$ python3 -q
>>> import numpy as np
>>> import numpy.linalg as la
>>> np.set_printoptions(precision=3, suppress=True, linewidth=160)
>>> feats = np.loadtxt("x.csv", delimiter=",")
>>> feats
array([[-2.389, -0.931, -0.043,  1.23 ,  1.409, -0.593,  0.332,  1.271,  1.433,  1.485,  0.736,  2.837],
       [ 1.768,  1.827, -0.766, -0.789, -0.437,  1.118,  2.216,  1.382,  1.099,  0.689, -0.81 , -2.594],
       [-1.928, -2.838,  1.971,  0.014,  0.147, -0.853, -0.52 ,  2.329, -0.25 , -0.512, -1.318, -0.914],
       [ 1.749, -0.782, -0.789,  2.94 , -0.168, -0.417, -0.446,  0.864,  1.528,  0.912,  1.505,  2.342],
       [-0.069,  0.707, -2.168, -1.75 ,  1.925, -1.046, -1.681,  0.18 ,  0.872,  2.33 ,  1.34 ,  1.044],
       [ 0.871, -1.632,  2.402,  1.745, -1.119, -0.943,  0.875, -0.858, -1.128,  2.275, -1.292,  1.003],
       [ 0.927,  0.697, -1.197,  2.861, -0.109, -1.307,  0.867,  0.048, -3.22 , -0.518,  0.866, -0.42 ],
       [ 1.682,  1.805,  1.438, -2.572,  0.268,  0.331, -2.704,  0.953, -0.162, -0.073, -0.282, -1.31 ],
       [-0.032, -1.31 ,  1.158,  0.797,  0.47 ,  0.811,  2.481,  1.687,  1.301, -0.2  , -1.01 ,  2.945],
       [ 0.115,  0.158,  1.501,  0.611, -0.806, -3.051, -0.201,  1.762,  2.942, -0.447, -0.413, -0.456],
       [ 2.038,  0.966,  0.623, -3.751, -0.455,  0.305, -1.983, -0.817,  0.249,  0.093, -0.691,  0.064],
       [ 0.562, -1.156, -1.493,  1.469, -0.484,  0.24 , -3.134,  2.404, -0.283, -1.026,  0.205,  1.377],
       [-0.315,  1.423,  2.875,  0.237, -1.759,  0.671,  0.114, -0.16 , -0.157, -1.947,  2.617,  0.555],
       [-0.585, -1.123, -1.082, -1.18 , -0.552, -1.232,  1.39 , -0.707, -3.363,  0.631, -2.035, -0.856],
       [ 2.662,  0.573, -0.26 ,  1.086,  0.541, -1.173,  2.463, -0.939,  1.352,  2.216,  0.209,  0.966],
       [-1.54 , -1.132, -0.11 , -0.489, -0.489, -0.003,  1.335,  2.572,  1.066,  0.405, -3.05 ,  1.363]])
>>> proj = feats @ la.solve(feats.T @ feats, feats.T)
>>> proj @ feats[:, 1]
array([-0.931,  1.827, -2.838, -0.782,  0.707, -1.632,  0.697,  1.805, -1.31 ,  0.158,  0.966, -1.156,  1.423, -1.123,  0.573, -1.132])
>>> W0 = np.loadtxt("sample12.csv", delimiter=",")
>>> W0
array([[-0.921, -0.811, -3.105,  2.603,  1.089, -1.405, -0.76 ,  0.189,  0.718,  1.009,  1.315,  0.208],
       [-0.395, -0.722, -2.153, -3.134, -0.491, -0.459,  0.478,  0.505, -2.003,  2.214, -0.102,  0.089],
       [ 1.973, -0.645, -0.713, -0.791, -0.277,  0.03 ,  2.364,  0.789,  2.049, -0.383,  1.917, -2.291],
       [ 0.395, -0.26 ,  0.633, -0.41 , -1.949, -2.125, -2.035,  2.905, -0.245, -1.261,  1.203,  0.464],
       [ 1.578, -2.349, -0.982, -0.164, -0.67 , -0.104,  0.753, -1.662, -0.376, -2.07 ,  0.132,  2.787],
       [-3.42 , -1.565,  1.435, -0.965,  0.301, -1.724,  1.051, -1.145,  0.476, -0.846,  1.089, -0.508],
       [ 0.526, -2.365,  1.514,  2.   ,  0.593,  0.067,  1.55 ,  1.619, -2.49 ,  0.822, -0.399, -0.655],
       [ 2.105,  1.177,  0.928, -0.316,  1.861, -2.776, -0.454, -1.844, -1.394,  0.377,  1.063, -0.484],
       [-0.263,  1.428,  0.42 , -0.518,  2.145, -0.449,  2.027,  2.093,  0.801,  0.183,  0.293,  2.898],
       [-0.921,  1.806, -0.755,  0.521, -0.374,  1.595,  0.724, -0.095, -2.548, -1.629,  2.767, -0.158],
       [-0.263,  0.119, -1.605, -0.542,  1.887, -0.671,  0.02 ,  0.967, -0.712, -2.971, -2.322, -1.541],
       [ 0.263, -1.755,  0.562, -1.311,  2.653,  2.1  , -2.356,  0.482,  0.253, -0.11 ,  1.584,  0.011]])
>>> vec = np.array([4, 3, 3, 1, 5, 4, 1, 4, 4, 2, 4, 0])
>>> rhs = W0 @ vec
>>> c, lr = np.zeros(12), 1 / la.norm(W0, 2) ** 2
>>> for i in range(20):
...     c -= lr * W0.T @ (W0 @ c - rhs)
...     if i % 5 == 0: print(i, round(la.norm(W0 @ c - rhs), 3))
... 
0 0.0
5 0.0
10 0.0
15 0.0
>>> round(la.cond(W0), 3)
np.float64(1.0)
